$ python3 -q
>>> import numpy as np
>>> np.set_printoptions(precision=2, suppress=True, linewidth=160)
>>> feats = np.array([[3, -2, 0, 0, 0, 0],
...     [1, -3, 0, 0, 0, 0],
...     [0, 0, 0, 0, 0, 0],
...     [0, 0, 3, -2, 0, 0],
...     [0, 0, 1, -3, 0, 0],
...     [0, 0, 0, 0, 0, 0],
...     [0, 0, 0, 0, 3, -2],
...     [0, 0, 0, 0, 1, -3],
...     [0, 0, 0, 0, 0, 0]])
>>> other = np.c_[feats[:, :1] @ np.array([[0]]), np.array([3, -2, 3, -1, 3, -3, -2, 1, 1])]
>>> other
array([[ 0,  3],
       [ 0, -2],
       [ 0,  3],
       [ 0, -1],
       [ 0,  3],
       [ 0, -3],
       [ 0, -2],
       [ 0,  1],
       [ 0,  1]])
>>> np.linalg.matrix_rank(other)
np.int64(1)
>>> np.linalg.matrix_rank(np.c_[feats, other])
np.int64(7)
>>> hat = feats @ np.linalg.solve(feats.T @ feats, feats.T)
>>> round(np.trace(hat), 2)
np.float64(6.0)
>>> np.linalg.matrix_rank(np.eye(9) - hat)
np.int64(3)
>>> np.linalg.eigvalsh(hat)
array([0., 0., 0., 1., 1., 1., 1., 1., 1.])
>>> ang = np.radians(180)
>>> Rm = np.eye(6)
>>> Rm[4, 4] = Rm[1, 1] = np.cos(ang)
>>> Rm[4, 1], Rm[1, 4] = -np.sin(ang), np.sin(ang)
>>> Rm.round(2) + 0
array([[ 1.,  0.,  0.,  0.,  0.,  0.],
       [ 0., -1.,  0.,  0.,  0.,  0.],
       [ 0.,  0.,  1.,  0.,  0.,  0.],
       [ 0.,  0.,  0.,  1.,  0.,  0.],
       [ 0.,  0.,  0.,  0., -1.,  0.],
       [ 0.,  0.,  0.,  0.,  0.,  1.]])
>>> other = feats @ Rm.T
>>> np.round(np.linalg.det(Rm), 2), np.trace(Rm)
(np.float64(1.0), np.float64(2.0))
>>> print(np.linalg.svd(feats, compute_uv=False), np.linalg.svd(other, compute_uv=False))
[4.54 4.54 4.54 1.54 1.54 1.54] [4.54 4.54 4.54 1.54 1.54 1.54]
>>> print(np.allclose(np.linalg.norm(feats, axis=1), np.linalg.norm(other, axis=1)))
True
>>> x = np.array([0, 2, 1, -2, 1, 1])
>>> target = feats @ x
>>> beta, lr = np.zeros(6), 1 / np.linalg.norm(feats, 2) ** 2
>>> for i in range(40):
...     beta -= lr * feats.T @ (feats @ beta - target)
...     if i % 10 == 0: print(i, round(np.linalg.norm(feats @ beta - target), 2))
... 
0 2.71
10 0.8
20 0.23
30 0.07
>>> print(beta)
[-0.01  1.99  1.   -2.    0.99  0.99]
>>> np.round(np.linalg.cond(feats), 2)
np.float64(2.95)
>>> w1 = np.array([[-2, -2, 3],
...     [-2, 2, 0],
...     [1, 0, -2],
...     [2, 0, -1],
...     [3, -1, 1],
...     [3, 0, 2]])
>>> beta = np.array([0, 0, 2])
>>> act = np.maximum(feats @ w1 + beta, 0)
>>> print(np.linalg.matrix_rank(act))
2
>>> (act > 0).mean(axis=0)
array([0.22, 0.  , 0.78])
>>> (act > 0).astype(int)
array([[0, 0, 1],
       [1, 0, 1],
       [0, 0, 1],
       [0, 0, 0],
       [0, 0, 1],
       [0, 0, 1],
       [1, 0, 1],
       [0, 0, 0],
       [0, 0, 1]])
>>> print(act)
[[ 0  0 11]
 [ 4  0  5]
 [ 0  0  2]
 [ 0  0  0]
 [ 0  0  3]
 [ 0  0  2]
 [ 3  0  1]
 [ 0  0  0]
 [ 0  0  2]]
>>> cent = np.array([[2, 0], [1, 1], [2, 0]])
>>> w1 @ cent
array([[ 0, -2],
       [-2,  2],
       [-2,  0],
       [ 2,  0],
       [ 7, -1],
       [10,  0]])
>>> act @ cent
array([[22,  0],
       [18,  0],
       [ 4,  0],
       [ 0,  0],
       [ 6,  0],
       [ 4,  0],
       [ 8,  0],
       [ 0,  0],
       [ 4,  0]])
>>> (act @ cent).round(6).argmax(axis=1)
array([0, 0, 0, 0, 0, 0, 0, 0, 0])
>>> F = np.load("test12.npy")
>>> print(F)
[[  2.59   0.1   17.64   8.48   2.8    1.51]
 [ -8.59  -3.26   9.03   2.69  -2.69  14.82]
 [  8.95   2.44  12.5    7.2    4.95  -9.01]
 [ 10.79   3.3    6.73   4.87   5.15 -13.31]
 [-10.4   -3.62   3.65  -0.06  -3.97  15.8 ]
 [-10.12  -2.95  -9.64  -6.09  -5.16  11.5 ]
 [  7.69   1.93  14.47   7.89   4.62  -6.64]
 [  6.75   2.78 -12.27  -4.48   1.61 -13.17]
 [ -8.11  -3.14  10.01   3.22  -2.4   14.42]
 [-11.08  -3.53  -3.81  -3.58  -4.99  14.58]
 [ -0.81  -1.02  17.26   7.74   1.35   6.22]
 [  7.37   1.81  14.86   8.01   4.52  -6.07]
 [  9.17   2.53  12.07   7.04   5.    -9.45]
 [  5.12   0.98  16.76   8.5    3.77  -2.34]
 [-11.01  -3.65  -0.37  -2.    -4.62  15.49]
 [-10.16  -3.59   4.64   0.43  -3.78  15.75]
 [ 10.67   3.23   7.42   5.17   5.17 -12.93]
 [ -5.85  -2.53  13.47   5.18  -1.12  12.24]
 [ -3.91  -0.55 -17.32  -8.56  -3.33   0.46]]
>>> cent = F[[4, 3]].astype(float)
>>> for _ in range(7):
...     idx = np.linalg.norm(F[:, None] - cent, axis=-1).argmin(axis=1)
...     cent = np.array([F[idx == j].mean(axis=0) for j in range(2)])
... 
>>> idx
array([1, 0, 1, 1, 0, 0, 1, 1, 0, 0, 1, 1, 1, 1, 0, 0, 1, 0, 0])
>>> cent
array([[-8.8 , -2.98,  1.08, -0.98, -3.56, 12.78],
       [ 6.83,  1.81, 10.74,  6.04,  3.9 , -6.52]])
>>> np.bincount(idx)
array([ 9, 10])
>>> cent[1] - cent[0]
array([ 15.63,   4.79,   9.67,   7.02,   7.46, -19.31])
